$ python -q
>>> import numpy as np
>>> import numpy.linalg as la
>>> np.set_printoptions(precision=2, suppress=True, linewidth=160)
>>> X = np.loadtxt("arr.csv", delimiter=",")
>>> X
array([[  4.18,  -8.67,  11.47,  12.59,   1.43, -19.06, -30.2 ,  -0.39,  10.63,  16.62,   1.41, -10.71,   3.45,  -3.69],
       [  3.44,  -7.55,  12.64,  11.95,   1.29, -18.43, -30.6 ,  -0.92,   9.85,  15.28,   1.29,  -9.85,   3.91,  -4.59],
       [  3.41,  -7.68,  12.19,  12.41,   1.47, -16.36, -30.92,  -1.11,  10.64,  14.85,   2.25, -11.51,   2.01,  -4.07],
       [  2.55,  -7.06,  13.39,  11.57,  -0.8 , -17.44, -32.16,  -2.85,  10.94,  15.34,   2.23, -11.78,   2.52,  -3.27],
       [  4.6 ,  -5.97,  11.13,  11.4 ,  -0.13, -18.58, -32.44,  -1.1 ,  12.09,  16.26,   0.91,  -8.37,   4.94,  -1.4 ],
       [  6.84,   8.4 , -14.45,  -6.75, -12.77,  -0.53,   2.37, -12.13,   8.02,   4.62,   2.87,   0.25,  14.7 ,  10.2 ],
       [  6.37,  10.34, -10.54,  -5.74, -12.82,  -1.15,   2.97,  -9.22,   6.92,   4.37,   4.62,   0.38,  12.93,  11.77],
       [  3.35,  11.39,  -9.54,  -5.39, -12.84,  -1.53,   0.98, -11.65,   4.89,   6.82,   2.4 ,  -0.18,  14.  ,  12.  ],
       [  2.09,  -7.8 ,  11.61,  11.69,   1.13, -17.54, -31.46,  -2.57,  11.39,  13.31,   3.19, -12.51,   3.79,  -2.07],
       [  6.55,   9.51, -10.56,  -3.39, -11.88,  -2.18,   2.  , -11.62,   7.5 ,   5.94,   4.6 ,   1.31,  12.27,   9.75],
       [  5.84,  11.7 , -11.29,  -5.73, -12.96,  -1.28,   1.39, -11.23,   6.76,   4.21,   3.42,  -1.53,  12.69,  11.17],
       [  4.68,  -7.84,  13.75,  10.92,   1.72, -18.6 , -30.1 ,  -0.49,  10.78,  15.45,  -0.15, -11.43,   4.09,  -1.99],
       [  3.27,  -6.25,  13.01,  13.88,   2.25, -18.52, -31.24,  -3.49,  10.97,  15.15,   1.42,  -9.69,   3.68,  -3.73],
       [  1.76,  -8.19,  13.48,  12.88,   0.42, -17.3 , -30.97,  -4.49,   9.45,  15.2 ,   1.67, -10.32,   4.19,  -1.4 ],
       [  6.35,   8.7 , -13.33,  -5.24, -13.02,  -2.67,   2.82, -11.82,   6.77,   8.07,   3.89,   3.04,  13.13,  10.2 ],
       [  4.23,   9.76, -13.09,  -4.8 , -12.77,   0.2 ,   2.96,  -9.12,   7.54,   4.85,   2.94,   0.65,  13.34,   9.57],
       [  4.92,  -7.29,  11.89,  11.49,   2.8 , -17.77, -31.47,  -0.95,  12.11,  16.64,   3.67, -10.34,   4.6 ,  -2.33],
       [  5.18,  10.03, -11.98,  -4.42, -13.87,  -2.02,   3.47, -10.6 ,   7.98,   5.4 ,   5.42,   1.51,  13.52,  10.42],
       [  6.23,  11.64, -11.99,  -4.55, -13.31,  -4.06,   2.28,  -9.86,   6.9 ,   5.54,   4.04,   0.96,  13.59,  11.79],
       [  2.39,  -7.04,  12.68,  12.05,   0.34, -17.56, -32.57,  -1.13,   9.2 ,  17.58,   2.03, -11.26,   3.57,  -4.25],
       [  4.6 ,   9.75, -12.88,  -5.05, -11.96,   0.29,   2.4 , -11.98,   5.03,   6.3 ,   3.11,   0.27,  12.85,   8.94],
       [  5.87,   9.9 , -11.1 ,  -4.76, -13.  ,  -1.27,   3.75, -11.62,   6.93,   5.84,   3.53,   1.7 ,  12.59,  11.83],
       [  3.82,  -6.01,  11.78,  12.23,  -0.49, -18.47, -30.49,  -2.38,  11.45,  17.26,   2.01,  -9.2 ,   3.63,  -1.39],
       [  3.6 ,   9.6 , -10.68,  -4.78, -14.04,  -1.29,   3.4 , -12.58,   5.91,   4.28,   3.53,   3.31,  12.55,  12.23],
       [  3.39,  -9.08,  12.53,  11.55,   1.73, -17.87, -29.84,  -1.45,  10.17,  17.2 ,   2.95, -10.41,   2.09,  -3.68],
       [  3.97,  -7.63,  12.8 ,  10.85,   1.2 , -16.47, -29.69,  -2.6 ,   9.6 ,  15.71,   1.43,  -9.14,   4.12,  -2.97],
       [  6.2 ,  10.3 , -11.9 ,  -6.26, -12.99,   0.32,   2.42, -10.29,   6.57,   6.94,   4.55,  -0.86,  13.19,  11.89],
       [  6.57,  10.16, -14.35,  -3.17, -12.79,  -1.42,   3.83, -12.06,   8.04,   5.19,   3.84,   1.45,  15.31,  11.95],
       [  6.92,  10.  , -11.49,  -4.45, -11.18,  -1.3 ,   3.12, -10.54,   5.69,   6.74,   3.6 ,   1.32,  14.02,  10.38],
       [  3.97,  -7.49,  11.51,  12.49,   2.34, -19.59, -31.03,  -0.55,  11.19,  15.62,   2.4 ,  -9.75,   3.98,  -3.07],
       [  3.16,  -7.19,  13.37,  10.99,  -0.34, -17.46, -32.2 ,  -1.95,  12.11,  16.78,   2.09, -10.75,   3.02,  -2.93],
       [  4.32,  -7.33,  11.5 ,  10.43,   0.18, -18.34, -32.47,  -1.27,  11.32,  15.86,   1.57, -10.1 ,   3.69,  -1.41],
       [  7.78,  10.42, -11.53,  -7.59, -11.45,  -0.68,   1.95, -10.88,   6.57,   6.55,   3.86,   0.42,  13.56,  10.19],
       [  4.21,  -4.03,  12.07,  12.09,   1.45, -18.15, -31.37,  -1.93,  10.72,  16.57,   3.07, -11.06,   3.58,  -3.98]])
>>> Z = X[[19, 5]].astype(float)
>>> for _ in range(7):
...     idx = la.norm(X[:, None] - Z, axis=-1).argmin(axis=1)
...     Z = np.array([X[idx == j].mean(axis=0) for j in range(2)])
... 
>>> idx
array([0, 0, 0, 0, 0, 1, 1, 1, 0, 1, 1, 0, 0, 0, 1, 1, 0, 1, 1, 0, 1, 1, 0, 1, 0, 0, 1, 1, 1, 0, 0, 0, 1, 0])
>>> np.abs(Z[1] - Z[0]).argmax()
np.int64(6)
>>> M = np.loadtxt("sample2.csv", delimiter=",")
>>> M
array([[ -1.6,   0.7,  -0.6,  -0.3,   2.5,   1.1,  -1.1,   1.4,  -0.3],
       [ -0.3,   0. ,  -0.6,  -0.2,   1.5,   1.2,   0. ,  -0.8,   1.2],
       [  1.3,   1.2,   0.5,   0.7,   5.5,   0.4,   0.8,   0.8,  -3.4],
       [ -0.1,  -0.8,   1.4,   0.6,   8. ,  -0.1,  -0.4,   0.9,  -2.1],
       [  0.2,   0. ,   1.3,   0.7,   1. ,   0. ,   0.6,  -1.1,  -0.9],
       [ -0.1,   0. ,   0.5,  -0.4,   7.5,  -0.3,  -0.5,   0.8,  -0.5],
       [ -0.2,  -0.6,  -0.9,   1.2,   2.5,   0. ,   0. ,   0.6,   0.4],
       [  1.6,   0.4,   0. ,  -0.6,  -4.5,   0.2,  -0.5,  -0.8,   1.1],
       [ -0.4,   0.2,  -0.5,  -1. ,   0.5,   0.4,   0.4,   2.4,   0. ],
       [  0.9,   1.1,   0.1,   0.2,  -1.5,   2.6,  -0.4,   1.3,   0.1],
       [  0.2,  -0.6,  -0.6,   1.3, -15. ,   0. ,   1.5,  -0.1,   0.9],
       [  1.1,   1.6,   0.4,  -0.6,  -1.5,   1.8,  -0.9,  -0.3,   1.1],
       [  0.6,  -1.5,   1.6,   0.9,   0.5,  -0.4,   1.6,  -0.6,  -1.9],
       [ -1.3,   0.5,  -0.9,  -1.5,   3. ,  -0.3,   0.7,  -0.8,   0.8],
       [  1.4,  -0.9,   1.3,  -1.2,   1.5,   0.7,  -0.9,  -1.9,  -0.5]])
>>> vec = np.array([1, 0, -1, -1, 1, 3, 1, 3, 0])
>>> y = M @ vec
>>> y
array([  8.2,   3.2,  10. ,   7.9,  -3.5,   8.3,   3.8,  -4.6,  10.4,  10.4, -14.3,   3.4,  -2.8,   1.5,  -1.7])
>>> try:
...     la.solve(M, y)
... except la.LinAlgError as e:
...     print(repr(e))
... 
LinAlgError('Last 2 dimensions of the array must be square')
>>> rng = np.random.default_rng(11)
>>> y = y + 0.1 * rng.normal(size=15)
>>> y
array([  8.2 ,   3.34,  10.12,   7.85,  -3.53,   8.25,   3.86,  -4.61,  10.47,  10.22, -14.14,   3.39,  -2.73,   1.49,  -1.74])
>>> b, *_ = la.lstsq(M, y)
>>> [round(float(la.norm(la.solve(M.T @ M + lam * np.eye(9), M.T @ y))), 2) for lam in (0, 1, 10, 100)]
[4.82, 4.28, 2.85, 1.1]
>>> b.round()
array([ 1., -0., -1., -1.,  1.,  3.,  1.,  3., -0.])
>>> np.round(M.T @ (y - M @ b), 2) + 0
array([0., 0., 0., 0., 0., 0., 0., 0., 0.])
>>> vec = np.array([-2, -1, -3, 1, -1, -3, 2, 2, 2])
>>> y = M @ vec
>>> b, lr = np.zeros(9), 1 / la.norm(M, 2) ** 2
>>> for i in range(50):
...     b -= lr * M.T @ (M @ b - y)
...     if i % 10 == 0: print(i, round(la.norm(M @ b - y), 2))
... 
0 25.92
10 15.04
20 9.03
30 5.75
40 4.0
>>> np.round(la.cond(M), 2)
np.float64(16.91)
>>> O, r_ = la.qr(M)
>>> np.round(O.T @ O, 2) + 0
array([[1., 0., 0., 0., 0., 0., 0., 0., 0.],
       [0., 1., 0., 0., 0., 0., 0., 0., 0.],
       [0., 0., 1., 0., 0., 0., 0., 0., 0.],
       [0., 0., 0., 1., 0., 0., 0., 0., 0.],
       [0., 0., 0., 0., 1., 0., 0., 0., 0.],
       [0., 0., 0., 0., 0., 1., 0., 0., 0.],
       [0., 0., 0., 0., 0., 0., 1., 0., 0.],
       [0., 0., 0., 0., 0., 0., 0., 1., 0.],
       [0., 0., 0., 0., 0., 0., 0., 0., 1.]])
>>> np.trace(O @ O.T)
np.float64(9.0)
>>> np.allclose(r_.T @ r_, M.T @ M)
True
>>> O.shape, r_.shape
((15, 9), (9, 9))
>>> proj = M @ la.solve(M.T @ M, M.T)
>>> np.allclose(proj @ proj, proj)
True
>>> np.round(la.eigvalsh(proj), 2) + 0
array([0., 0., 0., 0., 0., 0., 1., 1., 1., 1., 1., 1., 1., 1., 1.])
>>> np.diag(proj)
array([0.71, 0.53, 0.96, 0.41, 0.47, 0.29, 0.64, 0.38, 0.75, 0.57, 0.67, 0.53, 0.58, 0.67, 0.84])
>>> M2 = np.array([[1, 1], [-1, 1]])
>>> Z = np.array([[0, 4, -1], [-1, 2, 0], [-3, 3, 2]])
>>> m1 = np.kron(M2, Z)
>>> m1
array([[ 0,  4, -1,  0,  4, -1],
       [-1,  2,  0, -1,  2,  0],
       [-3,  3,  2, -3,  3,  2],
       [ 0, -4,  1,  0,  4, -1],
       [ 1, -2,  0, -1,  2,  0],
       [ 3, -3, -2, -3,  3,  2]])
>>> O, vecs = la.qr(m1[:, :1])[0], la.qr(m1[:, 1:])[0]
>>> sig = la.svd(O.T @ vecs, compute_uv=False)
>>> round(float(la.norm(O @ O.T - vecs @ vecs.T, 2)), 2)
1.0
>>> sig
array([0.99])
>>> np.degrees(np.arccos(sig.clip(0, 1)))
array([7.65])
>>> round(np.log10(la.cond(m1)))
1
>>> la.matrix_rank(m1, rtol=0.1)
np.int64(4)
>>> np.round(np.abs(la.svd(m1)[2][-1]), 2) + 0
array([0.66, 0.2 , 0.72, 0.01, 0.  , 0.01])
>>> la.cond(m1) > 100
np.False_
>>> np.argsort(-la.norm(m1, axis=0).round(6), kind="stable")[:3]
array([1, 4, 0])
>>> np.round(la.norm(m1, 2) / la.norm(m1), 2)
np.float64(0.63)
>>> vec = np.array([1, 2, 5, 0, 2, 3])
>>> y = m1 @ vec
>>> y
array([ 8,  7, 25,  2,  1, -1])
>>> la.solve(m1.T, m1[2])
array([ 0., -0.,  1.,  0., -0.,  0.])
>>> U, sig, Vh = la.svd(X)
>>> np.argmax(sig[:-1] / (sig[1:] + 1e-6)) + 1
np.int64(2)
>>> M2 = U[:, :2] @ np.diag(sig[:2]) @ Vh[:2]
>>> la.matrix_rank(M2)
np.int64(2)
>>> np.round(np.abs(X - M2).max(), 2)
np.float64(2.92)
>>> U, sig, Vh = la.svd(m1)
>>> np.argmax(sig[:-1] / (sig[1:] + 1e-6)) + 1
np.int64(4)
>>> M2 = U[:, :4] @ np.diag(sig[:4]) @ Vh[:4]
>>> np.round(np.abs(m1 - M2).max(), 2)
np.float64(0.19)
>>> round(la.norm(m1 - M2) / la.norm(m1), 2)
np.float64(0.04)
>>> E = np.loadtxt("block5.csv", delimiter=",")
>>> E
array([[ 1.,  2.,  0.,  0.,  0.,  0.,  0.,  0.,  0.,  0.,  0.,  0.],
       [ 2.,  0.,  2.,  0.,  0.,  0.,  0.,  0.,  0.,  0.,  0.,  0.],
       [ 0.,  2.,  1.,  2.,  0.,  0.,  0.,  0.,  0.,  0.,  0.,  0.],
       [ 0.,  0.,  2., -1.,  2.,  0.,  0.,  0.,  0.,  0.,  0.,  0.],
       [ 0.,  0.,  0.,  2.,  0.,  2.,  0.,  0.,  0.,  0.,  0.,  0.],
       [ 0.,  0.,  0.,  0.,  2., -2.,  2.,  0.,  0.,  0.,  0.,  0.],
       [ 0.,  0.,  0.,  0.,  0.,  2.,  0.,  2.,  0.,  0.,  0.,  0.],
       [ 0.,  0.,  0.,  0.,  0.,  0.,  2., -1.,  2.,  0.,  0.,  0.],
       [ 0.,  0.,  0.,  0.,  0.,  0.,  0.,  2., -2.,  2.,  0.,  0.],
       [ 0.,  0.,  0.,  0.,  0.,  0.,  0.,  0.,  2.,  2.,  2.,  0.],
       [ 0.,  0.,  0.,  0.,  0.,  0.,  0.,  0.,  0.,  2.,  1.,  2.],
       [ 0.,  0.,  0.,  0.,  0.,  0.,  0.,  0.,  0.,  0.,  2., -1.]])
>>> def softmax(z):
...     e = np.exp(z - z.max(axis=-1, keepdims=True))
...     return e / e.sum(axis=-1, keepdims=True)
... 
>>> softmax(E[7])
array([0.04, 0.04, 0.04, 0.04, 0.04, 0.04, 0.31, 0.02, 0.31, 0.04, 0.04, 0.04])
>>> np.round(softmax(10 * E[7]), 2) + 0
array([0. , 0. , 0. , 0. , 0. , 0. , 0.5, 0. , 0.5, 0. , 0. , 0. ])
>>> softmax(E).sum(axis=1)
array([1., 1., 1., 1., 1., 1., 1., 1., 1., 1., 1., 1.])
>>> S = E @ E.T / np.sqrt(12)
>>> softmax(S).round(6).argmax(axis=1)
array([ 0,  1,  2,  3,  4,  5,  6,  7,  8,  9, 10, 11])
>>> A = np.eye(10, dtype=int)[rng.permutation(10)] * np.array([1, -1, -3, -3, -3, 2, 3, 0, 1, 1])
>>> A
array([[ 0,  0,  0,  0, -3,  0,  0,  0,  0,  0],
       [ 0,  0,  0,  0,  0,  2,  0,  0,  0,  0],
       [ 1,  0,  0,  0,  0,  0,  0,  0,  0,  0],
       [ 0,  0,  0, -3,  0,  0,  0,  0,  0,  0],
       [ 0,  0,  0,  0,  0,  0,  3,  0,  0,  0],
       [ 0,  0,  0,  0,  0,  0,  0,  0,  1,  0],
       [ 0,  0,  0,  0,  0,  0,  0,  0,  0,  1],
       [ 0,  0, -3,  0,  0,  0,  0,  0,  0,  0],
       [ 0, -1,  0,  0,  0,  0,  0,  0,  0,  0],
       [ 0,  0,  0,  0,  0,  0,  0,  0,  0,  0]])
>>> softmax(A[9])
array([0.1, 0.1, 0.1, 0.1, 0.1, 0.1, 0.1, 0.1, 0.1, 0.1])
>>> softmax(A).sum(axis=1)
array([1., 1., 1., 1., 1., 1., 1., 1., 1., 1.])
>>> S = A @ A.T / np.sqrt(10)
>>> softmax(S)[9] @ A
array([ 0.1, -0.1, -0.3, -0.3, -0.3,  0.2,  0.3,  0. ,  0.1,  0.1])
>>> softmax(S)
array([[0.66, 0.04, 0.04, 0.04, 0.04, 0.04, 0.04, 0.04, 0.04, 0.04],
       [0.08, 0.28, 0.08, 0.08, 0.08, 0.08, 0.08, 0.08, 0.08, 0.08],
       [0.1 , 0.1 , 0.13, 0.1 , 0.1 , 0.1 , 0.1 , 0.1 , 0.1 , 0.1 ],
       [0.04, 0.04, 0.04, 0.66, 0.04, 0.04, 0.04, 0.04, 0.04, 0.04],
       [0.04, 0.04, 0.04, 0.04, 0.66, 0.04, 0.04, 0.04, 0.04, 0.04],
       [0.1 , 0.1 , 0.1 , 0.1 , 0.1 , 0.13, 0.1 , 0.1 , 0.1 , 0.1 ],
       [0.1 , 0.1 , 0.1 , 0.1 , 0.1 , 0.1 , 0.13, 0.1 , 0.1 , 0.1 ],
       [0.04, 0.04, 0.04, 0.04, 0.04, 0.04, 0.04, 0.66, 0.04, 0.04],
       [0.1 , 0.1 , 0.1 , 0.1 , 0.1 , 0.1 , 0.1 , 0.1 , 0.13, 0.1 ],
       [0.1 , 0.1 , 0.1 , 0.1 , 0.1 , 0.1 , 0.1 , 0.1 , 0.1 , 0.1 ]])
